% ipython --no-banner

In [1]: import numpy as np

In [2]: from numpy import linalg as LA

In [3]: np.set_printoptions(suppress=True, linewidth=100)

In [4]: J = np.array([[17, -6, 0, -8, 1],
   ...:     [-6, 27, -6, -9, -18],
   ...:     [0, -6, 15, -10, 8],
   ...:     [-8, -9, -10, 25, 9],
   ...:     [1, -18, 8, 9, 24]])

In [5]: x = np.array([-2, 2, 3, -2, -3])

In [6]: y = J @ x

In [7]: y
Out[7]: array([ -33,  120,   29, -109, -104])

In [8]: np.round(LA.solve(J, J[:, 0]), 2) + 0
Out[8]: array([1., 0., 0., 0., 0.])

In [9]: np.round(LA.solve(J, y + J[:, 1]), 2)
Out[9]: array([-2.,  3.,  3., -2., -3.])

In [10]: np.round(LA.solve(J, y), 2)
Out[10]: array([-2.,  2.,  3., -2., -3.])

In [11]: w, evecs = LA.eigh(J)

In [12]: x = np.array([8, 3, 4, 4, 1])

In [13]: np.round(evecs * np.maximum(w, 0) @ evecs.T, 2) + 0
Out[13]: 
array([[ 17.,  -6.,   0.,  -8.,   1.],
       [ -6.,  27.,  -6.,  -9., -18.],
       [  0.,  -6.,  15., -10.,   8.],
       [ -8.,  -9., -10.,  25.,   9.],
       [  1., -18.,   8.,   9.,  24.]])

In [14]: round(float(x @ J @ x / (x @ x)), 2), round(w[0], 2), round(float(w[-1]), 2)
Out[14]: (5.27, np.float64(0.45), 50.69)

In [15]: np.round(LA.eigvalsh(J[1:, 1:]), 2)
Out[15]: array([ 2.5 ,  7.97, 29.9 , 50.63])

In [16]: np.abs(J).sum(axis=1).max(), round(np.abs(w).max(), 2)
Out[16]: (np.int64(66), np.float64(50.69))

In [17]: rng = np.random.default_rng(669)

In [18]: feats = np.eye(6, dtype=int)[rng.permutation(6)] * np.array([0, 2, -2, 2, 1, -2])

In [19]: feats
Out[19]: 
array([[ 0,  2,  0,  0,  0,  0],
       [ 0,  0,  0,  0,  1,  0],
       [ 0,  0,  0,  2,  0,  0],
       [ 0,  0,  0,  0,  0, -2],
       [ 0,  0, -2,  0,  0,  0],
       [ 0,  0,  0,  0,  0,  0]])

In [20]: np.argsort(-LA.norm(feats, axis=0).round(6), kind="stable")[:3]
Out[20]: array([1, 2, 3])

In [21]: u = np.array([0, 0])

In [22]: np.correlate(feats[4], feats[3], "full")
Out[22]: array([0, 0, 4, 0, 0, 0, 0, 0, 0, 0, 0])

In [23]: np.cross(feats[4, :3], feats[3, :3])
Out[23]: array([0, 0, 0])

In [24]: left, sigma, Vt = LA.svd(feats)

In [25]: sigma
Out[25]: array([2., 2., 2., 2., 1., 0.])

In [26]: Y = left[:, :5] @ np.diag(sigma[:5]) @ Vt[:5]

In [27]: LA.matrix_rank(feats, rtol=0.05)
Out[27]: np.int64(5)

In [28]: Y
Out[28]: 
array([[ 0.,  2.,  0.,  0.,  0.,  0.],
       [ 0.,  0.,  0.,  0.,  1.,  0.],
       [ 0.,  0.,  0.,  2.,  0.,  0.],
       [ 0.,  0.,  0.,  0.,  0., -2.],
       [ 0.,  0., -2.,  0.,  0.,  0.],
       [ 0.,  0.,  0.,  0.,  0.,  0.]])

In [29]: np.abs(feats - Y).max()
Out[29]: np.float64(0.0)

In [30]: th = np.radians(120)

In [31]: r_ = np.eye(6)

In [32]: r_[3, 3] = r_[5, 5] = np.cos(th)

In [33]: r_[3, 5], r_[5, 3] = -np.sin(th), np.sin(th)

In [34]: r_.round(2)
Out[34]: 
array([[ 1.  ,  0.  ,  0.  ,  0.  ,  0.  ,  0.  ],
       [ 0.  ,  1.  ,  0.  ,  0.  ,  0.  ,  0.  ],
       [ 0.  ,  0.  ,  1.  ,  0.  ,  0.  ,  0.  ],
       [ 0.  ,  0.  ,  0.  , -0.5 ,  0.  , -0.87],
       [ 0.  ,  0.  ,  0.  ,  0.  ,  1.  ,  0.  ],
       [ 0.  ,  0.  ,  0.  ,  0.87,  0.  , -0.5 ]])

In [35]: Y = feats @ r_.T

In [36]: Y.round(2)
Out[36]: 
array([[ 0.  ,  2.  ,  0.  ,  0.  ,  0.  ,  0.  ],
       [ 0.  ,  0.  ,  0.  ,  0.  ,  1.  ,  0.  ],
       [ 0.  ,  0.  ,  0.  , -1.  ,  0.  ,  1.73],
       [ 0.  ,  0.  ,  0.  ,  1.73,  0.  ,  1.  ],
       [ 0.  ,  0.  , -2.  ,  0.  ,  0.  ,  0.  ],
       [ 0.  ,  0.  ,  0.  ,  0.  ,  0.  ,  0.  ]])

In [37]: np.round(np.abs(Y - feats).max(axis=0), 2)
Out[37]: array([0., 0., 0., 3., 0., 3.])

In [38]: np.round(LA.svd(feats, compute_uv=False), 2), np.round(LA.svd(Y, compute_uv=False), 2)
Out[38]: (array([2., 2., 2., 2., 1., 0.]), array([2., 2., 2., 2., 1., 0.]))

In [39]: np.allclose(feats @ feats.T, Y @ Y.T)
Out[39]: True

In [40]: np.round(LA.det(r_), 2), np.trace(r_)
Out[40]: (np.float64(1.0), np.float64(3.0))

In [41]: Y = feats + rng.integers(-2, 3, (6, 5)) @ rng.integers(-2, 3, (5, 6))

In [42]: Y
Out[42]: 
array([[-1, -2,  1,  0, -3, -1],
       [ 1,  5, -1,  0,  5,  7],
       [ 6, -8,  6, -4, -2,  0],
       [-5,  2, -4, -1, -2, -3],
       [-3, -1, -5,  4, -4, -3],
       [-8,  5, -6,  4, -1, -4]])

In [43]: LA.matrix_rank(Y - feats, tol=1e-8)
Out[43]: np.int64(5)

In [44]: np.abs(Y - feats).sum(axis=1)
Out[44]: array([10, 18, 28, 15, 18, 28])

In [45]: np.round(LA.svd(Y - feats, compute_uv=False), 2) + 0
Out[45]: array([19.27, 12.6 ,  4.57,  3.46,  1.38,  0.  ])

In [46]: Y - feats
Out[46]: 
array([[-1, -4,  1,  0, -3, -1],
       [ 1,  5, -1,  0,  4,  7],
       [ 6, -8,  6, -6, -2,  0],
       [-5,  2, -4, -1, -2, -1],
       [-3, -1, -3,  4, -4, -3],
       [-8,  5, -6,  4, -1, -4]])

In [47]: arr = np.load("test11.npy")

In [48]: arr.round(2)
Out[48]: 
array([[-90.38,   6.08,  -4.63, -81.29,  52.09],
       [-50.72,  -2.53,   1.21, -45.96,  31.45],
       [-49.8 ,  -2.69,   1.31, -45.12,  30.96],
       [-10.92,  -5.5 ,   2.49,  -9.49,   9.08],
       [ -3.51,  -3.29,   1.12,  -2.66,   3.81],
       [  0.51,   0.89,  -0.03,   0.12,  -0.9 ],
       [  9.87,   0.53,  12.73,  -0.5 , -12.54],
       [ 10.03,   0.45,  12.92,  -0.47, -12.67],
       [ 16.66,  -3.38,  20.74,   1.44, -17.86],
       [ 30.78, -12.03,  35.61,   7.01, -27.68]])

In [49]: idx = arr[:, 1] > np.median(arr[:, 1])

In [50]: u = arr[idx].mean(axis=0) - arr[~idx].mean(axis=0)

In [51]: np.argsort(-np.abs(u).round(6), kind="stable")
Out[51]: array([0, 3, 4, 2, 1])

In [52]: (((arr - arr.mean(axis=0)) @ u > 0) == idx).mean()
Out[52]: np.float64(0.6)

In [53]: Xs = arr - arr.mean(axis=0)

In [54]: left, sigma, Vt = LA.svd(Xs, full_matrices=False)

In [55]: np.round(Xs.mean(axis=0), 2) + 0
Out[55]: array([0., 0., 0., 0., 0.])

In [56]: left, sigma, Vt = LA.svd(arr)

In [57]: sigma.round(2) + 0
Out[57]: array([176.64,  52.68,  13.13,   0.  ,   0.  ])

In [58]: Y = left[:, :3] @ np.diag(sigma[:3]) @ Vt[:3]

In [59]: round(LA.norm(arr - Y, 2), 2), round(sigma[3], 2)
Out[59]: (np.float64(0.0), np.float64(0.0))

In [60]: round(float(np.abs(arr - Y).max()), 2)
Out[60]: 0.0

In [61]: LA.matrix_rank(Y)
Out[61]: np.int64(3)

In [62]: E = np.load("case3.npy")

In [63]: E
Out[63]: 
array([[ 3.49,  0.1 , -4.81],
       [ 3.71, -1.55, -2.61],
       [ 1.05,  0.07, -1.58],
       [-4.03,  1.03,  4.21],
       [ 3.69, -1.12, -3.12],
       [ 0.92, -0.13, -1.64],
       [ 4.63, -1.55, -4.25],
       [ 0.23, -1.05,  1.19],
       [-2.54,  1.78,  1.22],
       [ 2.25, -1.04, -1.71],
       [ 0.52, -1.78,  1.63],
       [-3.14,  1.82,  1.05],
       [ 1.64, -0.01, -2.11],
       [ 0.25, -0.01, -1.16],
       [-0.04,  0.17, -0.05],
       [-3.1 ,  0.24,  4.38],
       [ 3.52, -2.18, -1.09],
       [ 3.68, -1.95, -2.17],
       [-1.86,  0.29,  1.49],
       [-5.7 ,  1.88,  4.3 ],
       [-3.35,  2.04,  1.41],
       [-0.79,  0.72, -0.45],
       [ 0.5 , -0.56,  0.4 ],
       [-3.34,  1.69,  2.06],
       [ 0.62,  0.74, -2.35],
       [ 3.47, -1.65, -1.53],
       [ 4.06, -1.79, -2.28]])

In [64]: D = LA.norm(E[:, None] - E[None], axis=-1)

In [65]: np.unravel_index(D.round(6).argmax(), D.shape)
Out[65]: (np.int64(6), np.int64(19))

In [66]: D[19].round(6).argsort(kind="stable")[:4]
Out[66]: array([19,  3, 15, 23])

In [67]: D[:5, :5].round(2)
Out[67]: 
array([[ 0.  ,  2.76,  4.05, 11.78,  2.09],
       [ 2.76,  0.  ,  3.28, 10.63,  0.67],
       [ 4.05,  3.28,  0.  ,  7.76,  3.28],
       [11.78, 10.63,  7.76,  0.  , 10.86],
       [ 2.09,  0.67,  3.28, 10.86,  0.  ]])

In [68]: (D + 1e9 * np.eye(27)).round(6).argmin(axis=1)
Out[68]: 
array([ 6, 26,  5, 15,  1,  2,  4, 10, 11, 12,  7, 20,  2,  5, 21,  3, 25, 26,  8,  3, 11, 14,  7,
       20,  2, 16, 17])

In [69]: data = np.load("sample11.npy")

In [70]: data
Out[70]: 
array([[-2,  3,  0,  0],
       [-3, -3,  0,  0],
       [ 0,  0, -2,  3],
       [ 0,  0, -3, -3]])

In [71]: O, r_ = LA.qr(data)

In [72]: r_.round(2)
Out[72]: 
array([[ 3.61,  0.83,  0.  ,  0.  ],
       [ 0.  , -4.16,  0.  ,  0.  ],
       [ 0.  ,  0.  ,  3.61,  0.83],
       [ 0.  ,  0.  ,  0.  , -4.16]])

In [73]: round(abs(r_[0, 0]), 2), round(LA.norm(data[:, 0]), 2)
Out[73]: (np.float64(3.61), np.float64(3.61))

In [74]: O.shape, r_.shape
Out[74]: ((4, 4), (4, 4))

In [75]: Xs = (E - E.mean(axis=0)) / E.std(axis=0)

In [76]: np.argwhere(np.abs(Xs) > 2)
Out[76]: array([[19,  0]])

In [77]: Xs.std(axis=0)
Out[77]: array([1., 1., 1.])

In [78]: b = LA.lstsq(np.delete(Xs, 2, axis=1), Xs[:, 2])[0]

In [79]: b.round(2)
Out[79]: array([-1.61, -0.84])

In [80]: round(float(1 - np.var(Xs[:, 2] - np.delete(Xs, 2, axis=1) @ b)), 2)
Out[80]: 0.98

In [81]: np.abs(b).argmax()
Out[81]: np.int64(0)

In [82]: def softmax(z):
    ...:     e = np.exp(z - z.max(axis=-1, keepdims=True))
    ...:     return e / e.sum(axis=-1, keepdims=True)
    ...: 

In [83]: np.round(softmax(10 * data[2]), 2) + 0
Out[83]: array([0., 0., 0., 1.])

In [84]: np.round(softmax(data[2]), 2)
Out[84]: array([0.05, 0.05, 0.01, 0.9 ])

In [85]: np.round(softmax(data[2] + -1), 2)
Out[85]: array([0.05, 0.05, 0.01, 0.9 ])

In [86]: np.round(softmax(data).sum(axis=1), 2)
Out[86]: array([1., 1., 1., 1.])

In [87]: S = data @ data.T / np.sqrt(4)

In [88]: np.round(softmax(S + np.triu(np.full(S.shape, -np.inf), 1)), 2) + 0
Out[88]: 
array([[1., 0., 0., 0.],
       [0., 1., 0., 0.],
       [0., 0., 1., 0.],
       [0., 0., 0., 1.]])

In [89]: softmax(S).round(6).argmax(axis=1)
Out[89]: array([0, 1, 2, 3])

In [90]: np.round(softmax(S), 2) + 0
Out[90]: 
array([[1., 0., 0., 0.],
       [0., 1., 0., 0.],
       [0., 0., 1., 0.],
       [0., 0., 0., 1.]])

In [91]: x = np.array([-3, -3, 0, 0])

In [92]: y = data @ x

In [93]: y
Out[93]: array([-3, 18,  0,  0])

In [94]: np.round(LA.solve(data, -3 * y), 2)
Out[94]: array([ 9.,  9., -0.,  0.])

In [95]: blk = np.stack([data, -3 * data, data[::-1]])

In [96]: np.round(LA.norm(blk, axis=(1, 2)), 2)
Out[96]: array([ 7.87, 23.62,  7.87])

In [97]: np.round(LA.det(blk), 2)
Out[97]: array([  225., 18225.,   225.])

In [98]: blk.shape
Out[98]: (3, 4, 4)

In [99]: LA.matrix_rank(blk.reshape(3, -1))
Out[99]: np.int64(2)

In [100]: th = rng.uniform(0, 2 * np.pi, 22)

In [101]: O, _ = LA.qr(np.array([[-0.5, -1.0], [1.0, -0.7], [-1.5, -0.3], [0.1, 1.2]]))

In [102]: F = 5 * np.c_[np.cos(th), np.sin(th)] @ O.T

In [103]: F.round(2)
Out[103]: 
array([[-1.68,  2.35, -4.02,  0.71],
       [-0.33,  3.3 , -3.63, -0.91],
       [ 3.03,  1.33,  1.69, -3.34],
       [ 2.96,  0.08,  2.88, -2.81],
       [ 1.26,  3.5 , -2.24, -2.48],
       [-3.03, -0.51, -2.52,  3.04],
       [-2.11, -3.11,  1.  ,  3.14],
       [ 0.84, -3.03,  3.87,  0.34],
       [-0.62, -3.54,  2.92,  1.89],
       [-0.35,  3.29, -3.64, -0.89],
       [-1.92, -3.24,  1.33,  3.01],
       [-2.94, -1.8 , -1.14,  3.44],
       [-2.97, -1.69, -1.28,  3.42],
       [-1.5 , -3.44,  1.94,  2.68],
       [ 2.93, -0.05,  2.98, -2.74],
       [ 1.69,  3.36, -1.67, -2.84],
       [-2.27, -2.98,  0.72,  3.24],
       [ 2.9 ,  1.95,  0.95, -3.45],
       [ 2.84,  2.11,  0.73, -3.45],
       [-0.92,  2.98, -3.9 , -0.24],
       [-1.51, -3.43,  1.92,  2.69],
       [-1.06,  2.88, -3.94, -0.07]])

In [104]: round(float(LA.norm(F, 2) / LA.norm(F)), 2)
Out[104]: 0.78

In [105]: np.argsort(-LA.norm(F, axis=0).round(6), kind="stable")[:3]
Out[105]: array([1, 3, 2])
